$ python3 -q
>>> import numpy as np
>>> np.set_printoptions(suppress=True, linewidth=160)
>>> J = np.array([[-1, -2, 1, -2, -2, 1, -6, 1, -2],
...     [-2, 2, 1, -1, -2, -2, 6, 2, 1],
...     [-1, 1, 0, -1, -2, 1, 3, 0, 0],
...     [1, 1, -1, 0, -2, 1, 3, 2, 0],
...     [0, 2, -1, -2, 2, -2, 6, 0, 1]])
>>> J
array([[-1, -2,  1, -2, -2,  1, -6,  1, -2],
       [-2,  2,  1, -1, -2, -2,  6,  2,  1],
       [-1,  1,  0, -1, -2,  1,  3,  0,  0],
       [ 1,  1, -1,  0, -2,  1,  3,  2,  0],
       [ 0,  2, -1, -2,  2, -2,  6,  0,  1]])
>>> out = J / np.sqrt((J ** 2).mean(axis=1, keepdims=True))
>>> np.round(np.linalg.norm(out, axis=1), 3)
array([3., 3., 3., 3., 3.])
>>> u = np.array([0, 2])
>>> np.correlate(J[3], J[0], "full")
array([ -2,  -1,  -3,  -6,   9,  -9,   8,  -8, -15,  -6,  -7,  -5,  -1,  -5,  -7,  -2,   0])
>>> np.convolve(J[3], u)
array([ 0,  2,  2, -2,  0, -4,  2,  6,  4,  0])
>>> mat = np.loadtxt("arr.csv", delimiter=",")
>>> mat
array([[ 5.,  3.,  7.,  0.,  4., -1., -2.,  4., -2.],
       [ 5.,  3.,  7.,  0.,  4., -1., -2.,  4., -2.],
       [ 5.,  3.,  7.,  0.,  4., -1., -2.,  4., -2.],
       [ 4.,  2.,  6., -1.,  3., -2., -3.,  3., -3.],
       [ 4.,  2.,  6., -1.,  3., -2., -3.,  3., -3.],
       [ 4.,  2.,  6., -1.,  3., -2., -3.,  3., -3.],
       [ 3.,  1.,  5., -2.,  2., -3., -4.,  2., -4.],
       [ 4.,  2.,  6., -1.,  3., -2., -3.,  3., -3.],
       [ 3.,  1.,  5., -2.,  2., -3., -4.,  2., -4.],
       [ 5.,  3.,  7.,  0.,  4., -1., -2.,  4., -2.],
       [ 3.,  1.,  5., -2.,  2., -3., -4.,  2., -4.],
       [ 3.,  1.,  5., -2.,  2., -3., -4.,  2., -4.],
       [ 4.,  2.,  6., -1.,  3., -2., -3.,  3., -3.],
       [ 5.,  3.,  7.,  0.,  4., -1., -2.,  4., -2.],
       [ 3.,  1.,  5., -2.,  2., -3., -4.,  2., -4.]])
>>> np.linalg.lstsq(mat[:-1].T, mat[-1])[2]
np.int32(2)
